% python3 -q
>>> import numpy as np
>>> from numpy import linalg as LA
>>> np.set_printoptions(suppress=True, linewidth=100)
>>> rd = lambda a: np.round(a, 2) + 0
>>> K = np.loadtxt("block17.csv", delimiter=",")
>>> K
array([[ 4.57,  3.13,  7.51,  2.28, 13.01],
       [ 0.49,  1.5 ,  3.37, -0.48,  4.5 ],
       [ 0.46,  0.29,  0.56,  0.3 ,  1.12],
       [-1.73, -1.33, -3.21, -0.77, -5.34],
       [ 2.  ,  1.78,  4.24,  0.73,  6.75],
       [-1.42, -0.83, -2.01, -0.78, -3.85],
       [ 0.16,  0.13,  0.22,  0.08,  0.74],
       [-1.06,  0.15,  0.45, -1.18,  0.05],
       [ 0.32,  0.29,  0.83,  0.1 ,  1.09],
       [ 2.23,  2.19,  5.06,  0.65,  9.02],
       [-2.77, -1.69, -4.06, -1.49, -7.45],
       [ 0.44, -0.63, -1.29,  0.82, -1.81],
       [-2.49, -1.7 , -4.14, -1.17, -7.42],
       [ 1.42,  1.41,  3.34,  0.34,  6.08],
       [-0.24,  0.08,  0.25, -0.34,  0.46],
       [ 0.76,  0.65,  1.56,  0.3 ,  2.69],
       [ 2.92,  1.79,  4.3 ,  1.56,  7.9 ],
       [-1.53, -1.28, -2.92, -0.58, -5.6 ],
       [-1.44, -0.51, -1.21, -1.04, -2.88],
       [-1.06, -1.5 , -3.56, -0.05, -4.5 ],
       [ 0.12, -0.32, -0.49,  0.26, -0.66],
       [ 0.14,  0.02,  0.09,  0.13, -0.02],
       [ 1.93,  2.08,  4.81,  0.48,  7.64]])
>>> Ac = (K - K.mean(axis=0)) / K.std(axis=0)
>>> print(np.argwhere(np.abs(Ac) > 2))
[[0 0]
 [0 1]
 [0 2]
 [0 3]
 [0 4]]
>>> b = LA.lstsq(np.delete(Ac, 0, axis=1), Ac[:, 0])[0]
>>> rd(b)
array([-0.11,  0.44,  0.49,  0.24])
>>> rd(1 - np.var(Ac[:, 0] - np.delete(Ac, 0, axis=1) @ b))
np.float64(1.0)
>>> s = 3 * 0.7 ** np.arange(4)
>>> q, _ = LA.qr(np.array([[0.1, -0.2, 0.1, 0.1],
...     [0.1, 1.2, -0.2, -2.0],
...     [-0.2, -0.8, -1.9, -0.2],
...     [-0.2, 1.8, -1.0, 1.9]]))
>>> rng = np.random.default_rng(91)
>>> feats = rng.normal(size=(20, 4)) * s @ q
>>> rd(feats)
array([[-2.15, -1.32,  0.03, -0.28],
       [-0.87,  0.31, -0.16,  1.68],
       [ 2.08,  0.51,  1.02, -0.96],
       [-1.4 , -2.63, -1.18, -0.65],
       [-1.67, -1.65, -4.07,  0.64],
       [ 0.48, -0.39, -1.29,  1.96],
       [ 0.49,  0.03, -0.7 ,  0.73],
       [ 2.67,  1.08,  0.47, -0.46],
       [ 0.82, -0.01, -2.84,  0.9 ],
       [ 1.17, -1.83, -1.68, -1.11],
       [-2.74,  0.91, -1.1 ,  3.62],
       [ 0.62,  4.73, -0.18,  3.66],
       [ 1.68,  0.18, -2.12, -0.14],
       [-1.13, -1.94,  2.33, -3.62],
       [ 0.79, -1.28,  2.83, -1.14],
       [-0.08,  0.01,  2.72,  1.25],
       [-1.06,  0.55, -0.88,  3.  ],
       [ 0.32, -0.62, -3.14,  1.2 ],
       [ 1.66,  3.24, -0.06,  1.42],
       [-0.21,  1.96,  1.27,  3.6 ]])
>>> cov = np.cov(feats, rowvar=False)
>>> rd(np.median(feats, axis=0))
array([ 0.4 ,  0.02, -0.44,  0.82])
>>> print(rd(np.corrcoef(feats.T)))
[[ 1.    0.34  0.11 -0.2 ]
 [ 0.34  1.    0.14  0.66]
 [ 0.11  0.14  1.   -0.22]
 [-0.2   0.66 -0.22  1.  ]]
>>> np.argsort(-feats.std(axis=0).round(6), kind="stable")
array([3, 2, 1, 0])
>>> rd(np.polyfit(feats[:, 2], feats[:, 0], 1))
array([0.08, 0.11])
